% python3 -q
>>> import numpy as np
>>> from numpy import linalg as LA
>>> np.set_printoptions(precision=2, suppress=True, linewidth=200)
>>> A = np.array([[-8, -5, 7, 0], [-5, -8, -5, 7], [7, -5, -8, -5], [0, 7, -5, -8]])
>>> f = np.array([2, 1, 1, 0])
>>> M2 = A + np.outer(f, np.eye(4)[2])
>>> np.round(LA.det(M2) / LA.det(A), 2), round(1 + LA.solve(A, f)[2], 2)
(np.float64(1.0), np.float64(1.0))
>>> LA.matrix_rank(LA.inv(M2) - LA.inv(A), tol=1e-8)
np.int64(1)
>>> vec = np.array([8, 7, 5, 3])
>>> rhs = A @ vec
>>> rhs
array([ -64, -100,  -34,    0])
>>> np.round(LA.solve(A, A[:, 1]), 2) + 0
array([0., 1., 0., 0.])
>>> LA.solve(A, 4 * rhs)
array([32., 28., 20., 12.])
>>> M2 = A[0, 0] * A[1:] - np.outer(A[1:, 0], A[0])
>>> M2
array([[  0,  39,  75, -56],
       [  0,  75,  15,  40],
       [  0, -56,  40,  64]])
>>> np.flatnonzero(~M2.round(6).any(axis=1))
array([], dtype=int64)
>>> ev, vecs = LA.eig(A)
>>> ev
array([  6.76,  -7.3 , -17.76, -13.7 ])
>>> print(np.sort(LA.eigvals(A @ A)))
[ 45.67  53.27 187.73 315.33]
>>> rng = np.random.default_rng(87752)
>>> z = rng.permutation(4)
>>> z
array([1, 0, 2, 3])
>>> M2 = A[z][:, z]
>>> round(LA.det(M2), 2), round(LA.det(A[z]), 2)
(np.float64(-12000.0), np.float64(12000.0))
>>> M2
array([[-8, -5, -5,  7],
       [-5, -8,  7,  0],
       [-5,  7, -8, -5],
       [ 7,  0, -5, -8]])
>>> print(np.allclose(M2, A))
False
>>> np.trace(M2)
np.int64(-32)
>>> np.diag(M2)
array([-8, -8, -8, -8])
>>> data = np.array([[3, 3, -3, -3, 2, -2, 3, 2],
...     [2, 3, 3, -3, -3, 2, -2, 3],
...     [3, 2, 3, 3, -3, -3, 2, -2],
...     [-2, 3, 2, 3, 3, -3, -3, 2],
...     [2, -2, 3, 2, 3, 3, -3, -3],
...     [-3, 2, -2, 3, 2, 3, 3, -3],
...     [-3, -3, 2, -2, 3, 2, 3, 3],
...     [3, -3, -3, 2, -2, 3, 2, 3]])
>>> data
array([[ 3,  3, -3, -3,  2, -2,  3,  2],
       [ 2,  3,  3, -3, -3,  2, -2,  3],
       [ 3,  2,  3,  3, -3, -3,  2, -2],
       [-2,  3,  2,  3,  3, -3, -3,  2],
       [ 2, -2,  3,  2,  3,  3, -3, -3],
       [-3,  2, -2,  3,  2,  3,  3, -3],
       [-3, -3,  2, -2,  3,  2,  3,  3],
       [ 3, -3, -3,  2, -2,  3,  2,  3]])
>>> W = np.array([[-1, 9, -2], [-1, -5, -6], [-7, -8, -6], [-6, 4, 4]])
>>> c = np.array([1, 3, 3])
>>> hid = np.maximum(A @ W + c, 0)
>>> print(hid)
[[  0   0   7]
 [  7  66 119]
 [ 85 135  47]
 [ 77   0   0]]
>>> print((hid > 0).astype(int))
[[0 0 1]
 [1 1 1]
 [1 1 1]
 [1 0 0]]
>>> C = np.array([[1, 2], [2, 3], [-1, 1]])
>>> print((hid @ C).round(6).argmax(axis=1))
[1 1 1 1]
>>> print(hid @ C)
[[ -7   7]
 [ 20 331]
 [308 622]
 [ 77 154]]
